$ python -q
>>> import numpy as np
>>> np.set_printoptions(precision=4, suppress=True, linewidth=160, sign=" ")
>>> arr = np.array([[0.0, 0.0, 0.0, 0.0, 0.0, 0.0],
...     [0.0, 0.0, 0.0, 0.0, 0.0, 2.0],
...     [0.0, 0.0, 0.0, 0.0, 0.0, 0.0],
...     [0.0, 0.0, 0.0, 0.0, 0.0, 2.0],
...     [0.0, 0.0, 0.0, 0.0, 0.0, -2.0],
...     [0.0, 2.0, 0.0, 2.0, -2.0, 0.0]])
>>> Uu, sigma, Vt = np.linalg.svd(arr)
>>> np.argmax(sigma[:-1] / (sigma[1:] + 1e-6)) + 1
np.int64(2)
>>> out = Uu[:, :2] @ np.diag(sigma[:2]) @ Vt[:2]
>>> np.round(np.linalg.norm(arr - out, 2), 4), sigma[2]
(np.float64(0.0), np.float64(0.0))
>>> np.linalg.matrix_rank(out)
np.int64(2)
>>> out
array([[ 0.,  0.,  0.,  0.,  0.,  0.],
       [ 0.,  0.,  0.,  0.,  0.,  2.],
       [ 0.,  0.,  0.,  0.,  0.,  0.],
       [ 0.,  0.,  0.,  0.,  0.,  2.],
       [ 0.,  0.,  0.,  0.,  0., -2.],
       [ 0.,  2.,  0.,  2., -2.,  0.]])
>>> np.round(np.linalg.norm(arr - out) / np.linalg.norm(arr), 4)
np.float64(0.0)
>>> vec = np.array([7, -5, -8, 8, 4, 4])
>>> out @ np.eye(6)[5]
array([ 0.,  2.,  0.,  2., -2.,  0.])
>>> (out @ vec).argmax()
np.int64(1)
>>> out * vec
array([[  0.,  -0.,  -0.,   0.,   0.,   0.],
       [  0.,  -0.,  -0.,   0.,   0.,   8.],
       [  0.,  -0.,  -0.,   0.,   0.,   0.],
       [  0.,  -0.,  -0.,   0.,   0.,   8.],
       [  0.,  -0.,  -0.,   0.,   0.,  -8.],
       [  0., -10.,  -0.,  16.,  -8.,   0.]])
>>> out @ vec
array([ 0.,  8.,  0.,  8., -8., -2.])
>>> np.einsum("ij,j->i", out, vec)
array([ 0.,  8.,  0.,  8., -8., -2.])
>>> out @ (2 * vec)
array([  0.,  16.,   0.,  16., -16.,  -4.])
>>> arr.ravel(order="F")
array([ 0.,  0.,  0.,  0.,  0.,  0.,  0.,  0.,  0.,  0.,  0.,  2.,  0.,  0.,  0.,  0.,  0.,  0.,  0.,  0.,  0.,  0.,  0.,  2.,  0.,  0.,  0.,  0.,  0., -2.,
        0.,  2.,  0.,  2., -2.,  0.])
>>> arr.reshape(2, -1)
array([[ 0.,  0.,  0.,  0.,  0.,  0.,  0.,  0.,  0.,  0.,  0.,  2.,  0.,  0.,  0.,  0.,  0.,  0.],
       [ 0.,  0.,  0.,  0.,  0.,  2.,  0.,  0.,  0.,  0.,  0., -2.,  0.,  2.,  0.,  2., -2.,  0.]])
>>> arr.reshape(6, 7)
Traceback (most recent call last):
  File "<python-input-19>", line 1, in <module>
    arr.reshape(6, 7)
    ~~~~~~~~~~~^^^^^^
ValueError: cannot reshape array of size 36 into shape (6,7)
>>> t3 = arr.reshape(6, 2, -1)
>>> t3.transpose(1, 0, 2)
array([[[ 0.,  0.,  0.],
        [ 0.,  0.,  0.],
        [ 0.,  0.,  0.],
        [ 0.,  0.,  0.],
        [ 0.,  0.,  0.],
        [ 0.,  2.,  0.]],

       [[ 0.,  0.,  0.],
        [ 0.,  0.,  2.],
        [ 0.,  0.,  0.],
        [ 0.,  0.,  2.],
        [ 0.,  0., -2.],
        [ 2., -2.,  0.]]])
>>> np.swapaxes(t3, 1, 2)[2]
array([[ 0.,  0.],
       [ 0.,  0.],
       [ 0.,  0.]])
>>> t3.sum(axis=1)
array([[ 0.,  0.,  0.],
       [ 0.,  0.,  2.],
       [ 0.,  0.,  0.],
       [ 0.,  0.,  2.],
       [ 0.,  0., -2.],
       [ 2.,  0.,  0.]])
>>> np.einsum("ihd,ihd->ih", t3, t3)
array([[ 0.,  0.],
       [ 0.,  4.],
       [ 0.,  0.],
       [ 0.,  4.],
       [ 0.,  4.],
       [ 4.,  8.]])
>>> A = np.load("block16.npy")
>>> A
array([[-0.2   , -0.4   ,  0.1   , -0.9   ,  1.4   ],
       [ 1.6   , -0.5   ,  0.8   ,  0.2   , -0.6   ],
       [-1.1   , -1.7   , -0.2   ,  1.2   ,  1.6   ],
       [-1.    , -1.1   , -1.2   , -0.1   ,  0.9   ],
       [ 1.9   ,  2.4   ,  0.6   , -0.1   ,  1.    ],
       [-0.9907, -1.1039, -1.199 , -0.2608,  0.875 ],
       [ 0.3   ,  0.2   , -0.3   ,  1.8   ,  0.5   ]])
>>> vec = np.array([1, 2, 2, 3, 3])
>>> y = A @ vec
>>> np.linalg.lstsq(A, y)[0]
array([ 1.,  2.,  2.,  3.,  3.])
>>> y
array([ 0.7   ,  1.    ,  3.5   , -3.2   , 10.6   , -3.7539,  7.    ])
>>> np.round(np.linalg.pinv(A) @ A, 4) + 0
array([[ 1.,  0.,  0.,  0.,  0.],
       [ 0.,  1.,  0.,  0.,  0.],
       [ 0.,  0.,  1.,  0.,  0.],
       [ 0.,  0.,  0.,  1.,  0.],
       [ 0.,  0.,  0.,  0.,  1.]])
>>> np.linalg.solve(A.T @ A, A.T @ y)
array([ 1.,  2.,  2.,  3.,  3.])
>>> rng = np.random.default_rng(245298)
>>> y = y + 0.02 * rng.normal(size=7)
>>> y
array([ 0.7105,  1.0013,  3.4944, -3.2028, 10.6242, -3.7511,  7.0099])
>>> beta, *_ = np.linalg.lstsq(A, y)
>>> beta
array([ 1.0071,  2.0037,  1.9953,  2.9993,  3.0067])
>>> beta.round()
array([ 1.,  2.,  2.,  3.,  3.])
>>> round(float(np.linalg.norm(y - A @ beta)), 4)
0.0073
